In [1]: import numpy as np

In [2]: import numpy.linalg as la

In [3]: np.set_printoptions(precision=2, suppress=True, linewidth=140, floatmode="fixed")

In [4]: E = np.load("out19.npy")

In [5]: E
Out[5]: 
array([[-1, -1,  1, -3,  1,  0, -3],
       [ 2, -1, -2,  2, -1,  0, -1],
       [ 2,  3, -2,  0,  3,  0, -2],
       [ 0, -3, -1,  2,  0,  0, -1],
       [ 2, -3,  2, -2,  2,  3, -2],
       [ 2,  2,  0,  1,  1,  2, -3],
       [-7,  2,  7, -9,  4,  0,  0]])

In [6]: A2 = E[0, 0] * E[1:] - np.outer(E[1:, 0], E[0])

In [7]: A2
Out[7]: 
array([[  0,   3,   0,   4,  -1,   0,   7],
       [  0,  -1,   0,   6,  -5,   0,   8],
       [  0,   3,   1,  -2,   0,   0,   1],
       [  0,   5,  -4,   8,  -4,  -3,   8],
       [  0,   0,  -2,   5,  -3,  -2,   9],
       [  0,  -9,   0, -12,   3,   0, -21]])

In [8]: E[:, 0] / E[0, 0]
Out[8]: array([ 1.00, -2.00, -2.00, -0.00, -2.00, -2.00,  7.00])

In [9]: U, sig, vt = la.svd(E)

In [10]: np.argmax(sig[:-1] / (sig[1:] + 1e-6)) + 1
Out[10]: np.int64(6)

In [11]: sig.round(2) + 0
Out[11]: array([15.19,  7.44,  6.19,  3.11,  2.21,  1.74,  0.00])

In [12]: A2 = U[:, :6] @ np.diag(sig[:6]) @ vt[:6]

In [13]: np.round(la.norm(E - A2, 2), 2), np.round(sig[6], 2)
Out[13]: (np.float64(0.0), np.float64(0.0))

In [14]: la.matrix_rank(A2)
Out[14]: np.int64(6)

In [15]: np.round(np.abs(E - A2).max(), 2)
Out[15]: np.float64(0.0)

In [16]: A2.round(2) + 0
Out[16]: 
array([[-1.00, -1.00,  1.00, -3.00,  1.00,  0.00, -3.00],
       [ 2.00, -1.00, -2.00,  2.00, -1.00,  0.00, -1.00],
       [ 2.00,  3.00, -2.00,  0.00,  3.00,  0.00, -2.00],
       [ 0.00, -3.00, -1.00,  2.00,  0.00,  0.00, -1.00],
       [ 2.00, -3.00,  2.00, -2.00,  2.00,  3.00, -2.00],
       [ 2.00,  2.00,  0.00,  1.00,  1.00,  2.00, -3.00],
       [-7.00,  2.00,  7.00, -9.00,  4.00,  0.00,  0.00]])

In [17]: print(la.matrix_rank(E, rtol=0.05))
6
